$ python -q
>>> import numpy as np
>>> from numpy import linalg as LA
>>> np.set_printoptions(precision=4, suppress=True, linewidth=200)
>>> data = np.load("data.npy")
>>> data
array([[ 3.,  0.,  0.],
       [ 0., -4.,  7.],
       [ 0.,  3., -6.]])
>>> Y = data[0, 0] * data[1:] - np.outer(data[1:, 0], data[0])
>>> Y
array([[  0., -12.,  21.],
       [  0.,   9., -18.]])
>>> np.flatnonzero(~Y.round(6).any(axis=1))
array([], dtype=int64)
>>> LA.matrix_rank(Y), LA.matrix_rank(data)
(np.int64(2), np.int64(3))
>>> C2 = Y.T @ Y
>>> np.allclose(C2, C2.T)
True
>>> np.trace(C2), (Y ** 2).sum()
(np.float64(990.0), np.float64(990.0))
>>> C2
array([[   0.,    0.,    0.],
       [   0.,  225., -414.],
       [   0., -414.,  765.]])
>>> proj = np.triu(np.array([[8, 7, 7], [4, 7, 8], [4, 0, 5]]), 1) + np.eye(3)
>>> Y = proj @ data @ LA.inv(proj)
>>> proj @ data - data @ proj
array([[  0., -28., -14.],
       [  0.,  24., -16.],
       [  0.,   0., -24.]])
>>> np.poly(Y)
array([  1.,   7., -27.,  -9.])
>>> np.trace(Y), np.trace(data)
(np.float64(-7.0), np.float64(-7.0))
>>> LA.matrix_rank(Y)
np.int64(3)
>>> [round(float(x), 4) for x in LA.svd(data, compute_uv=False)[:3]]
[10.4842, 3.0, 0.2861]
>>> round(np.log10(LA.cond(data)))
2
>>> np.argsort(-LA.norm(data, axis=0).round(6), kind="stable")[:3]
array([2, 1, 0])
>>> Q, V = LA.qr(data[:, :1])[0], LA.qr(data[:, 1:])[0]
>>> sv = LA.svd(Q.T @ V, compute_uv=False)
>>> np.degrees(np.arccos(sv.clip(0, 1)))
array([90.])
>>> round(LA.norm(Q @ Q.T - V @ V.T, 2), 4)
np.float64(1.0)
>>> Y = np.array([[1, 0, -1], [1, -2, -2], [1, -2, 0]])
>>> mat = Y - Y.T
>>> mat
array([[ 0, -1, -2],
       [ 1,  0,  0],
       [ 2,  0,  0]])
>>> rng = np.random.default_rng(25)
>>> lab = rng.permutation(3)
>>> Y = data[:, lab] * rng.choice([-1, 1], 3)
>>> Y
array([[ 0., -0., -3.],
       [-4., -7., -0.],
       [ 3.,  6., -0.]])
>>> Uu, _, Vh = LA.svd(data.T @ Y)
>>> lab
array([1, 2, 0])
>>> np.round(Uu @ Vh, 4) + 0
array([[ 0.,  0., -1.],
       [ 1.,  0.,  0.],
       [ 0., -1.,  0.]])
>>> Uu, sv, Vh = LA.svd(mat)
>>> np.argmax(sv[:-1] / (sv[1:] + 1e-6)) + 1
np.int64(2)
>>> Y = Uu[:, :2] @ np.diag(sv[:2]) @ Vh[:2]
>>> LA.matrix_rank(Y)
np.int64(2)
>>> Y.round(4) + 0
array([[ 0., -1., -2.],
       [ 1.,  0.,  0.],
       [ 2.,  0.,  0.]])
>>> round(float(LA.norm(mat - Y, 2)), 4), np.round(sv[2], 4)
(0.0, np.float64(0.0))
>>> LA.matrix_rank(mat, rtol=0.05)
np.int64(2)
>>> Uu, sv, Vh = LA.svd(mat)
>>> V = Vh[:(sv > 1e-8).sum()]
>>> x = mat[2] + -1 * mat[1] + rng.integers(2) * np.eye(3)[1]
>>> x
array([1., 0., 0.])
>>> V.T @ V
array([[1. , 0. , 0. ],
       [0. , 0.2, 0.4],
       [0. , 0.4, 0.8]])
>>> ang = np.deg2rad(90)
>>> F = np.eye(3)
>>> F[np.ix_([2, 1], [2, 1])] = [[np.cos(ang), -np.sin(ang)], [np.sin(ang), np.cos(ang)]]
>>> F.round(4) + 0
array([[ 1.,  0.,  0.],
       [ 0.,  0.,  1.],
       [ 0., -1.,  0.]])
>>> LA.matrix_rank(mat)
np.int64(2)
>>> round(LA.norm(mat), 4)
np.float64(3.1623)
>>> np.round(LA.svd(mat, compute_uv=False), 4) + 0
array([2.2361, 2.2361, 0.    ])
>>> np.abs(mat).max()
np.int64(2)
>>> proj = np.triu(np.array([[8, 2, -2], [3, 0, 8], [6, -9, 5]]), 1) + np.eye(3)
>>> Y = proj @ mat @ LA.inv(proj)
>>> Y
array([[ -2.,   3., -30.],
       [ 17., -34., 306.],
       [  2.,  -4.,  36.]])
>>> np.round(LA.det(Y), 4)
np.float64(0.0)
>>> rank = LA.matrix_rank(Y)
>>> rank
np.int64(2)
>>> null = LA.svd(Y)[2][rank:].T
>>> null.shape
(3, 1)
>>> null @ null.T
array([[ 0.4932, -0.4932, -0.0822],
       [-0.4932,  0.4932,  0.0822],
       [-0.0822,  0.0822,  0.0137]])
>>> [int(LA.matrix_rank(Y[:i])) for i in range(1, len(Y) + 1)]
[1, 2, 2]
>>> [int(LA.matrix_rank(np.delete(Y, i, axis=0))) for i in range(3)]
[1, 2, 2]
>>> LA.matrix_rank(Y.T @ Y), LA.matrix_rank(Y @ Y.T)
(np.int64(2), np.int64(2))
>>> null[:, 0] / null[np.abs(null[:, 0]).round(6).argmax(), 0]
array([ 1.    , -1.    , -0.1667])
>>> W0 = np.loadtxt("m.csv", delimiter=",")
>>> W0
array([[ 1.223 , -0.3071, -2.7221],
       [ 1.2593, -0.3115, -2.705 ],
       [-1.5368, -1.2396, -2.2587],
       [ 1.9734,  2.0648,  0.9177],
       [-2.5881, -0.1932, -1.5049],
       [-1.8725,  0.72  ,  2.2306],
       [-0.9151,  0.8631,  2.7235],
       [-0.7876, -1.5473, -2.4465],
       [-1.7247,  1.784 ,  1.686 ],
       [ 1.7761,  0.0855,  2.4163],
       [ 1.5044, -2.4627,  0.8197],
       [ 0.0896, -1.2682, -2.7173],
       [ 1.9335,  0.0781,  2.2925],
       [ 2.0032, -0.9278, -2.0314],
       [-1.2836, -2.6876,  0.3596],
       [ 0.9926, -2.6967,  0.8619],
       [-1.8708,  2.2596, -0.6279],
       [ 0.9405,  0.0691, -2.8479],
       [-1.3   ,  2.6935, -0.235 ],
       [-0.4351,  2.8657,  0.7738],
       [-2.5407, -0.9551,  1.2779],
       [-2.4673, -1.22  , -1.1933],
       [-2.848 , -0.3933,  0.857 ],
       [ 1.7696,  2.2386,  0.9258],
       [ 0.283 ,  0.4828,  2.9473]])
>>> x = np.array([3, 0, 2])
>>> a = np.maximum(W0 @ x, 0)
>>> W0.T @ a
array([83.2564, 10.3679, 94.6688])
>>> np.flatnonzero(a > 1e-9)
array([ 3,  6,  9, 10, 12, 13, 15, 19, 23, 24])
>>> np.tanh(W0 @ x)
array([-0.9442, -0.9264, -1.    ,  1.    , -1.    , -0.8198,  0.991 , -1.    , -0.947 ,  1.    ,  1.    , -0.9999,  1.    ,  0.9601, -0.9962,  0.9998, -1.    , -0.9936, -0.9997,  0.2377, -0.9999,
       -1.    , -1.    ,  1.    ,  1.    ])
>>> round(W0[20] @ W0[11], 4)
np.float64(-2.4888)
>>> round(LA.norm(W0[20] - W0[11]), 4)
np.float64(4.7936)
>>> LA.norm(W0, axis=1).argmax()
np.int64(20)
>>> round(float(LA.norm(W0[20], 1)), 4), round(float(LA.norm(W0[20], np.inf)), 4)
(4.7737, 2.5407)
>>> round(float(LA.norm(W0, 1)), 4), np.round(LA.norm(W0, np.inf), 4)
(42.3796, np.float64(5.1947))
>>> proj = W0 @ LA.solve(W0.T @ W0, W0.T)
>>> np.allclose(proj @ proj, proj)
True
>>> np.round(LA.eigvalsh(proj), 4) + 0
array([0., 0., 0., 0., 0., 0., 0., 0., 0., 0., 0., 0., 0., 0., 0., 0., 0., 0., 0., 0., 0., 0., 1., 1., 1.])
>>> round(np.trace(proj), 4)
np.float64(3.0)
>>> lab = W0[:, 0] > np.median(W0[:, 0])
>>> u = W0[lab].mean(axis=0) - W0[~lab].mean(axis=0)
>>> ((W0 - W0.mean(axis=0)) @ u > 0).astype(int)
array([1, 1, 0, 1, 0, 0, 0, 0, 0, 1, 1, 1, 1, 1, 0, 1, 0, 1, 0, 0, 0, 0, 0, 1, 1])
>>> u, r1 = W0[3], W0[23]
>>> round(u @ r1, 4)
np.float64(8.964)
>>> p = (u @ r1) / (u @ u) * u
>>> LA.matrix_rank(np.outer(u, r1))
np.int64(1)
>>> round(LA.norm(u + r1) ** 2 + LA.norm(u - r1) ** 2, 4)
np.float64(35.9996)
>>> round((r1 - p) @ u, 4)
np.float64(-0.0)
>>> M = np.load("a.npy")
>>> M
array([[-0.6241,  2.0086, -3.3378],
       [-0.0524, -0.7732,  1.015 ],
       [-0.5072,  1.5461, -2.7573],
       [-0.0397,  0.1273, -0.1586],
       [-0.3472, -0.0431,  0.1927],
       [-0.0287, -0.8134,  1.0461],
       [-0.1434,  0.3008, -0.7949],
       [ 0.2275,  2.9688, -4.9303],
       [ 0.4476, -3.7735,  6.0088],
       [-0.001 ,  0.616 , -1.0078],
       [ 1.0052, -1.9204,  3.3791],
       [-0.0432, -1.8406,  2.7721],
       [-0.4883, -0.9444,  1.24  ],
       [ 0.6157, -1.289 ,  2.0743],
       [ 0.068 , -0.0916,  0.2118],
       [ 0.7538, -0.1602,  0.3397],
       [-0.2676, -0.6898,  1.2367],
       [-1.2914,  2.4288, -4.0356],
       [-0.1914, -1.0885,  2.3265],
       [ 1.7081, -2.6635,  4.3453],
       [-0.8382,  0.2657, -0.7119],
       [-1.548 , -1.2197,  1.3344]])
>>> C2 = np.cov(M, rowvar=False)
>>> np.polyfit(M[:, 2], M[:, 1], 1)
array([-0.6059, -0.0508])
>>> np.median(M, axis=0)
array([-0.0478, -0.425 ,  0.6773])
>>> round(float(np.corrcoef(M[:, 2], M[:, 1])[0, 1]), 4)
-0.9958
>>> LA.eigvalsh(C2)[::-1]
array([9.7829, 0.3904, 0.0127])
>>> C2.shape
(3, 3)
>>> d = LA.norm(M[:, None] - M[None], axis=-1)
>>> d[:5, :5]
array([[0.    , 5.1973, 0.7514, 3.7401, 4.0927],
       [5.1973, 0.    , 4.4515, 1.4793, 1.1385],
       [0.7514, 4.4515, 0.    , 2.9975, 3.3546],
       [3.7401, 1.4793, 2.9975, 0.    , 0.497 ],
       [4.0927, 1.1385, 3.3546, 0.497 , 0.    ]])
>>> feats = np.loadtxt("dump.csv", delimiter=",")
>>> feats
array([[ 0.8658,  0.2245, -0.2565],
       [ 0.2245,  0.0582, -0.0665],
       [-0.2565, -0.0665,  0.076 ]])
>>> lab = rng.permutation(3)
>>> lab
array([2, 0, 1])
>>> Y = feats[lab][:, lab]
>>> np.allclose(Y, feats)
False
>>> np.round(np.sort(np.abs(LA.eigvals(Y))), 4) + 0
array([0., 0., 1.])
>>> np.trace(Y)
np.float64(1.0)
>>> np.diag(Y)
array([0.076 , 0.8658, 0.0582])
>>> Y
array([[ 0.076 , -0.2565, -0.0665],
       [-0.2565,  0.8658,  0.2245],
       [-0.0665,  0.2245,  0.0582]])
>>> J = np.load("test8.npy")
>>> J
array([[-0.6964,  0.4469,  0.3531,  0.4365],
       [ 0.4643, -0.1978,  0.1073,  0.8566],
       [-0.0774,  0.3584, -0.8996,  0.2373],
       [ 0.5417,  0.7954,  0.2336, -0.1391]])
>>> J.mean(axis=0)
array([ 0.058 ,  0.3507, -0.0514,  0.3478])
>>> round(LA.norm(J), 4)
np.float64(2.0)
>>> np.round(np.abs(J).max(), 4)
np.float64(0.8996)
>>> proj = np.triu(np.array([[1, 0, 1], [2, 2, 0], [2, 2, 0]]), 1) + np.eye(3)
>>> Y = proj @ feats @ LA.inv(proj)
>>> proj @ feats - feats @ proj
array([[-0.2565, -0.0665, -0.7898],
       [ 0.    ,  0.    , -0.2245],
       [ 0.    ,  0.    ,  0.2565]])
>>> Y
array([[ 0.6093,  0.158 , -0.7898],
       [ 0.2245,  0.0582, -0.291 ],
       [-0.2565, -0.0665,  0.3325]])
>>> np.trace(Y), np.trace(feats)
(np.float64(1.0), np.float64(1.0))
>>> np.round(np.poly(Y), 4) + 0
array([ 1., -1.,  0.,  0.])
>>> Q, V = LA.qr(J[:, :3])[0], LA.qr(J[:, 3:])[0]
>>> sv = LA.svd(Q.T @ V, compute_uv=False)
>>> round(LA.norm(Q @ Q.T - V @ V.T, 2), 4)
np.float64(1.0)
>>> sv.round(4) + 0
array([0.])
>>> u, r1 = J[2], J[0]
>>> u @ u
np.float64(1.0)
>>> round(float(u @ r1), 4)
-0.0
>>> p = (u @ r1) / (u @ u) * u
>>> p.round(4) + 0
array([0., 0., 0., 0.])
>>> LA.matrix_rank(np.outer(u, r1))
np.int64(1)
>>> lab = rng.permutation(4)
>>> lab
array([2, 3, 1, 0])
>>> Y = J[lab][:, lab]
>>> Y
array([[-0.8996,  0.2373,  0.3584, -0.0774],
       [ 0.2336, -0.1391,  0.7954,  0.5417],
       [ 0.1073,  0.8566, -0.1978,  0.4643],
       [ 0.3531,  0.4365,  0.4469, -0.6964]])
>>> np.sort(np.abs(LA.eigvals(Y)))
array([1., 1., 1., 1.])
>>> np.diag(Y)
array([-0.8996, -0.1391, -0.1978, -0.6964])
>>> X, _ = LA.qr(np.array([[2.0, 1.8, -0.7], [-1.4, -0.6, -0.8], [-0.3, 0.0, 0.9]]))
>>> X
array([[-0.8131, -0.5685, -0.1252],
       [ 0.5692, -0.7314, -0.3757],
       [ 0.122 , -0.3767,  0.9183]])
>>> w1 = np.array([[4, -6, 2, -9], [4, 9, 7, -3], [4, 3, -4, -4]])
>>> beta = np.array([-6, 8, -5, -1])
>>> act = np.maximum(X @ w1 + beta, 0)
>>> LA.matrix_rank(act)
np.int64(2)
>>> (act > 0).astype(int)
array([[0, 1, 0, 1],
       [0, 0, 0, 0],
       [0, 1, 0, 0]])
>>> act
array([[0.    , 7.3868, 0.    , 8.5243],
       [0.    , 0.    , 0.    , 0.    ],
       [0.    , 6.6325, 0.    , 0.    ]])
>>> Z = np.array([[3, 2, 1], [2, 2, 3], [3, 1, 1], [2, 0, 3]])
>>> (act @ Z).round(6).argmax(axis=1)
array([2, 0, 2])
